$ python -q
>>> import numpy as np
>>> import numpy.linalg as la
>>> np.set_printoptions(suppress=True, linewidth=120)
>>> rd = lambda a: np.round(a, 1) + 0
>>> J = np.loadtxt("x.csv", delimiter=",")
>>> J
array([[ 0.,  1.,  2., -2., -4., -1., -3.,  6., -2., -1., -1.,  3.,  3.,  4.],
       [-1.,  0., -6., -1., -1., -5.,  0.,  2.,  3.,  1.,  0., -1.,  0.,  3.],
       [-2.,  6.,  0.,  1.,  4., -4.,  4.,  2., -5., -4.,  3.,  2.,  0., -5.],
       [ 2.,  1., -1.,  0., -1.,  1.,  4., -1.,  0.,  3., -4.,  0.,  3., -2.],
       [ 4.,  1., -4.,  1.,  0.,  4.,  4.,  4., -1., -3., -3., -3.,  0.,  0.],
       [ 1.,  5.,  4., -1., -4.,  0.,  4.,  0., -6.,  4.,  4.,  2.,  3., -3.],
       [ 3.,  0., -4., -4., -4., -4.,  0., -5.,  2., -3., -3.,  0., -1.,  1.],
       [-6., -2., -2.,  1., -4.,  0.,  5.,  0., -1., -3., -1.,  1., -1.,  0.],
       [ 2., -3.,  5.,  0.,  1.,  6., -2.,  1.,  0.,  4., -2., -1.,  4., -1.],
       [ 1., -1.,  4., -3.,  3., -4.,  3.,  3., -4.,  0.,  1., -1.,  5., -5.],
       [ 1.,  0., -3.,  4.,  3., -4.,  3.,  1.,  2., -1.,  0.,  0.,  0., -6.],
       [-3.,  1., -2.,  0.,  3., -2.,  0., -1.,  1.,  1.,  0.,  0.,  2., -3.],
       [-3.,  0.,  0., -3.,  0., -3.,  1.,  1., -4., -5.,  0., -2.,  0., -3.],
       [-4., -3.,  5.,  2.,  0.,  3., -1.,  0.,  1.,  5.,  6.,  3.,  3.,  0.]])
>>> def softmax(z):
...     e = np.exp(z - z.max(axis=-1, keepdims=True))
...     return e / e.sum(axis=-1, keepdims=True)
... 
>>> rd(softmax(10 * J[3]))
array([0., 0., 0., 0., 0., 0., 1., 0., 0., 0., 0., 0., 0., 0.])
>>> att = J @ J.T / np.sqrt(14)
>>> rd(softmax(att)[3] @ J)
array([ 2.,  1., -1.,  0., -1.,  1.,  4., -1.,  0.,  3., -4.,  0.,  3., -2.])
>>> f, v = J[3], J[0]
>>> f @ f
np.float64(63.0)
>>> p = (f @ v) / (f @ f) * f
>>> rd(p)
array([-0.4, -0.2,  0.2,  0. ,  0.2, -0.2, -0.9,  0.2,  0. , -0.7,  0.9,  0. , -0.7,  0.4])
>>> X = np.loadtxt("w.csv", delimiter=",")
>>> rd(X)
array([[-0.1,  0.4, -0.3, -0.1,  0.2, -0.5, -0.1,  0.1,  0. , -0.2,  0.2,  0. , -0.3,  0.2,  0.4],
       [-0.2, -0.5, -0.1,  0.1, -0.3, -0.2, -0.1,  0.3,  0.2,  0.1, -0.5, -0.1, -0.1,  0.1,  0.3],
       [ 0.1, -0.2, -0.4,  0.2, -0.2,  0.1, -0.5, -0.5,  0.3, -0.3,  0.1,  0.1,  0.2,  0.1, -0.1],
       [ 0. , -0.1,  0.2, -0.4,  0. ,  0.4,  0.1,  0.3,  0.6, -0.3,  0.2,  0.2,  0. ,  0.2,  0.2],
       [-0.1,  0.1, -0.4, -0.1, -0.4,  0.1,  0.2,  0.2, -0.1,  0.3,  0.4, -0.2,  0.5,  0.1,  0. ],
       [ 0.1, -0.1, -0.5, -0.5,  0.1, -0.1,  0.5, -0.2,  0. , -0.2, -0.3, -0.1, -0.2, -0.1, -0.3],
       [-0.1, -0.4, -0.2, -0.1,  0.2, -0.2,  0. ,  0.1, -0.2,  0.3,  0.2,  0.7,  0. ,  0.2, -0.2],
       [ 0.1,  0.3,  0.2, -0.2, -0.4, -0.1,  0.1, -0.1, -0.1, -0.1, -0.4,  0.5,  0.4,  0. ,  0.1],
       [-0.2, -0.2,  0.1, -0.2,  0.1,  0.1,  0.2, -0.5, -0.1,  0.1,  0.1,  0.1,  0.1, -0.3,  0.6],
       [-0.5, -0.1,  0.2,  0.1, -0.5, -0.3,  0.2, -0.1,  0. , -0.3,  0.3,  0.1, -0.3,  0. , -0.3],
       [-0.6,  0.2, -0.1, -0.4,  0. ,  0.3, -0.5,  0. , -0.2,  0. , -0.2, -0.1, -0.1, -0.1, -0.1],
       [-0.3,  0. ,  0.2,  0.1,  0.4, -0.1,  0.2, -0.3,  0.1,  0.1, -0.2, -0.2,  0.3,  0.6, -0.1],
       [-0.1,  0.3, -0.1,  0.1, -0.1,  0. ,  0. , -0.1,  0.6,  0.6, -0.1,  0.2, -0.2, -0.2, -0.1],
       [ 0.3, -0.1,  0.4, -0.5, -0.2, -0.4, -0.3, -0.2,  0. ,  0.2,  0.1, -0.3,  0. ,  0.1, -0.1],
       [ 0.2,  0. ,  0. ,  0.1, -0.3,  0.4,  0. , -0.2, -0.3,  0.2, -0.1,  0.1, -0.5,  0.6,  0.1]])
>>> f = np.array([1, 2, 2])
>>> rd(np.cross(X[10, :3], X[14, :3]))
array([0., 0., 0.])
>>> rd(np.correlate(X[10], X[14], "full"))
array([-0.1, -0.3,  0.4, -0.2, -0.2,  0.1,  0.2, -0.3,  0.1, -0.3,  0.5, -0.4,  0. ,  0.2,  0. , -0.3,  0.2, -0.2,
        0.1,  0. ,  0. ,  0. ,  0. ,  0. ,  0. ,  0. ,  0. ,  0. ,  0. ])
>>> rd(np.convolve(X[10], f))
array([-0.6, -1.1, -1. , -0.2, -0.9, -0.5,  0.2, -0.4, -1.2, -0.3, -0.5, -0.3, -0.5, -0.3, -0.4, -0.3, -0.2])
>>> rd(np.polyval(f, X[10]))
array([1.2, 2.3, 1.9, 1.3, 2.1, 2.7, 1.2, 2. , 1.6, 2.1, 1.7, 1.9, 1.9, 1.9, 1.8])
